% ipython --no-banner

In [1]: import numpy as np

In [2]: np.set_printoptions(suppress=True, linewidth=140)

In [3]: def rnd(a):
   ...:     return np.round(a, 1) + 0
   ...: 

In [4]: A = np.loadtxt("x.csv", delimiter=",")

In [5]: A
Out[5]: 
array([[-0.5, -0.9, -0.2, -0.9,  0.2],
       [-0.9, -0.9,  1.6, -0.5, -0.8],
       [-1. , -0.6,  0.3, -2.6, -1.7],
       [-0.1,  0.1,  0.4,  1.3,  0.9]])

In [6]: W1 = np.array([[0, 2], [1, 2], [0, 2], [1, 0], [0, 1]])

In [7]: beta = np.array([2, -1])

In [8]: act = np.maximum(A @ W1 + beta, 0)

In [9]: rnd((act > 0).mean(axis=0))
Out[9]: array([0.8, 0.2])

In [10]: cent = np.array([[7, -2], [1, 9]])

In [11]: W1 @ cent
Out[11]: 
array([[ 2, 18],
       [ 9, 16],
       [ 2, 18],
       [ 7, -2],
       [ 1,  9]])

In [12]: rnd(act @ cent)
Out[12]: 
array([[ 1.4, -0.4],
       [ 4.2, -1.2],
       [ 0. ,  0. ],
       [24.5, -0.5]])

In [13]: (act @ cent).round(6).argmax(axis=1)
Out[13]: array([0, 0, 0, 0])

In [14]: Y = np.array([[-1, 3], [3, 2]])

In [15]: cent = np.kron(Y, A)

In [16]: np.linalg.matrix_rank(cent)
Out[16]: np.int64(8)

In [17]: rnd(A.sum(axis=1))
Out[17]: array([-2.3, -1.5, -5.6,  2.6])

In [18]: np.count_nonzero(A)
Out[18]: np.int64(20)

In [19]: rnd(A - A[0])
Out[19]: 
array([[ 0. ,  0. ,  0. ,  0. ,  0. ],
       [-0.4,  0. ,  1.8,  0.4, -1. ],
       [-0.5,  0.3,  0.5, -1.7, -1.9],
       [ 0.4,  1. ,  0.6,  2.2,  0.7]])

In [20]: np.linalg.matrix_rank(A)
Out[20]: np.int64(4)

In [21]: np.linalg.rank(A)
Traceback (most recent call last):
  Cell In[21], line 1
    np.linalg.rank(A)
AttributeError: module 'numpy.linalg' has no attribute 'rank'


In [22]: A.sum(axis=0)
Out[22]: array([-2.5, -2.3,  2.1, -2.7, -1.4])

In [23]: np.unravel_index(np.abs(A).argmax(), A.shape)
Out[23]: (np.int64(2), np.int64(3))

In [24]: rnd(np.linalg.svd(A, compute_uv=False))
Out[24]: array([4. , 1.9, 1.1, 0.3])
